>>> import numpy as np
>>> import numpy.linalg as la
>>> np.set_printoptions(precision=1, suppress=True, linewidth=100, floatmode="fixed")
>>> tidy = lambda a: np.round(a, 1) + 0
>>> u = np.array([-3, 0, -3, 1, -3]) + 0.5
>>> J = np.outer(u, u) / (u @ u)
>>> print(tidy(J))
[[ 0.3 -0.1  0.3 -0.2  0.3]
 [-0.1  0.0 -0.1  0.0 -0.1]
 [ 0.3 -0.1  0.3 -0.2  0.3]
 [-0.2  0.0 -0.2  0.1 -0.2]
 [ 0.3 -0.1  0.3 -0.2  0.3]]
>>> # columns 0 and 2 are equal
>>> th = np.radians(90)
>>> R = np.eye(5)
>>> R[3, 3] = R[0, 0] = np.cos(th)
>>> R[3, 0], R[0, 3] = -np.sin(th), np.sin(th)
>>> print(tidy(R))
[[ 0.0  0.0  0.0  1.0  0.0]
 [ 0.0  1.0  0.0  0.0  0.0]
 [ 0.0  0.0  1.0  0.0  0.0]
 [-1.0  0.0  0.0  0.0  0.0]
 [ 0.0  0.0  0.0  0.0  1.0]]
>>> Y = J @ R.T
>>> print(tidy(la.det(R)), np.trace(R))
1.0 3.0
>>> print(tidy(np.abs(Y - J).max(axis=0)))
[0.5 0.0 0.0 0.1 0.0]
>>> print(tidy(la.svd(J, compute_uv=False)), tidy(la.svd(Y, compute_uv=False)))
[1.0 0.0 0.0 0.0 0.0] [1.0 0.0 0.0 0.0 0.0]
>>> print(np.allclose(la.norm(J, axis=1), la.norm(Y, axis=1)))
True
>>> print(tidy(Y))
[[-0.2 -0.1  0.3 -0.3  0.3]
 [ 0.0  0.0 -0.1  0.1 -0.1]
 [-0.2 -0.1  0.3 -0.3  0.3]
 [ 0.1  0.0 -0.2  0.2 -0.2]
 [-0.2 -0.1  0.3 -0.3  0.3]]
>>> left, sv, Vt = la.svd(J)
>>> vecs = Vt[:(sv > 1e-8).sum()]
>>> rng = np.random.default_rng(987)
>>> x0 = J[3] + 3 * J[4] + rng.integers(2) * np.eye(5)[4]
>>> print(tidy(x0))
[ 0.7 -0.1  0.7 -0.4  0.7]
>>> print(tidy(vecs.T @ vecs))
[[ 0.3 -0.1  0.3 -0.2  0.3]
 [-0.1  0.0 -0.1  0.0 -0.1]
 [ 0.3 -0.1  0.3 -0.2  0.3]
 [-0.2  0.0 -0.2  0.1 -0.2]
 [ 0.3 -0.1  0.3 -0.2  0.3]]
>>> print(tidy(la.norm(x0 - vecs.T @ vecs @ x0)))
0.0
>>> E = np.loadtxt("layer9.csv", delimiter=",")
>>> print(E)
[[ -1.0  -2.0   0.0]
 [ -1.0  -2.0   3.0]
 [  0.0  -3.0   3.0]
 [  2.0  -3.0   1.0]
 [  3.0   0.0   0.0]
 [  4.0  -2.0  -2.0]
 [  1.0  -1.0   1.0]
 [  0.0   1.0   2.0]
 [ -1.0   3.0   1.0]
 [  2.0   3.0   2.0]
 [  1.0   2.0  -1.0]
 [  3.0   3.0  -3.0]
 [  1.0   6.0  -3.0]
 [ -2.0   8.0  -2.0]
 [ -2.0  10.0  -2.0]
 [  1.0   7.0   0.0]
 [  2.0   8.0  -3.0]
 [  1.0   7.0  -6.0]
 [  3.0   8.0  -8.0]
 [  1.0  10.0  -8.0]
 [ -1.0  12.0  -9.0]
 [ -3.0   9.0 -10.0]
 [  0.0   8.0 -13.0]
 [  1.0   5.0 -16.0]
 [  0.0   3.0 -19.0]
 [  0.0   4.0 -21.0]
 [  3.0   5.0 -20.0]
 [  3.0   4.0 -23.0]
 [  5.0   7.0 -23.0]
 [  8.0  10.0 -22.0]
 [ 11.0  12.0 -22.0]]
>>> cent = E[[2, 13]].astype(float)
>>> for _ in range(5):
...     labels = la.norm(E[:, None] - cent, axis=-1).argmin(axis=1)
...     cent = np.array([E[labels == j].mean(axis=0) for j in range(2)])
... 
>>> print(labels)
[0 0 0 0 0 0 0 0 0 0 0 0 0 0 0 0 0 0 1 1 1 1 1 1 1 1 1 1 1 1 1]
>>> print(tidy(cent[1] - cent[0]))
[  1.6   5.0 -16.0]
>>> print(np.bincount(labels))
[18 13]
>>> x0 = np.array([5, 8, -8])
>>> print(E * x0)
[[ -5.0 -16.0  -0.0]
 [ -5.0 -16.0 -24.0]
 [  0.0 -24.0 -24.0]
 [ 10.0 -24.0  -8.0]
 [ 15.0   0.0  -0.0]
 [ 20.0 -16.0  16.0]
 [  5.0  -8.0  -8.0]
 [  0.0   8.0 -16.0]
 [ -5.0  24.0  -8.0]
 [ 10.0  24.0 -16.0]
 [  5.0  16.0   8.0]
 [ 15.0  24.0  24.0]
 [  5.0  48.0  24.0]
 [-10.0  64.0  16.0]
 [-10.0  80.0  16.0]
 [  5.0  56.0  -0.0]
 [ 10.0  64.0  24.0]
 [  5.0  56.0  48.0]
 [ 15.0  64.0  64.0]
 [  5.0  80.0  64.0]
 [ -5.0  96.0  72.0]
 [-15.0  72.0  80.0]
 [  0.0  64.0 104.0]
 [  5.0  40.0 128.0]
 [  0.0  24.0 152.0]
 [  0.0  32.0 168.0]
 [ 15.0  40.0 160.0]
 [ 15.0  32.0 184.0]
 [ 25.0  56.0 184.0]
 [ 40.0  80.0 176.0]
 [ 55.0  96.0 176.0]]
>>> print(E @ x0)
[-21.0 -45.0 -48.0 -22.0  15.0  20.0 -11.0  -8.0  11.0  18.0  29.0  63.0  77.0  70.0  86.0  61.0
  98.0 109.0 143.0 149.0 163.0 137.0 168.0 173.0 176.0 200.0 215.0 231.0 265.0 296.0 327.0]
>>> print((E * x0).sum(axis=1))
[-21.0 -45.0 -48.0 -22.0  15.0  20.0 -11.0  -8.0  11.0  18.0  29.0  63.0  77.0  70.0  86.0  61.0
  98.0 109.0 143.0 149.0 163.0 137.0 168.0 173.0 176.0 200.0 215.0 231.0 265.0 296.0 327.0]
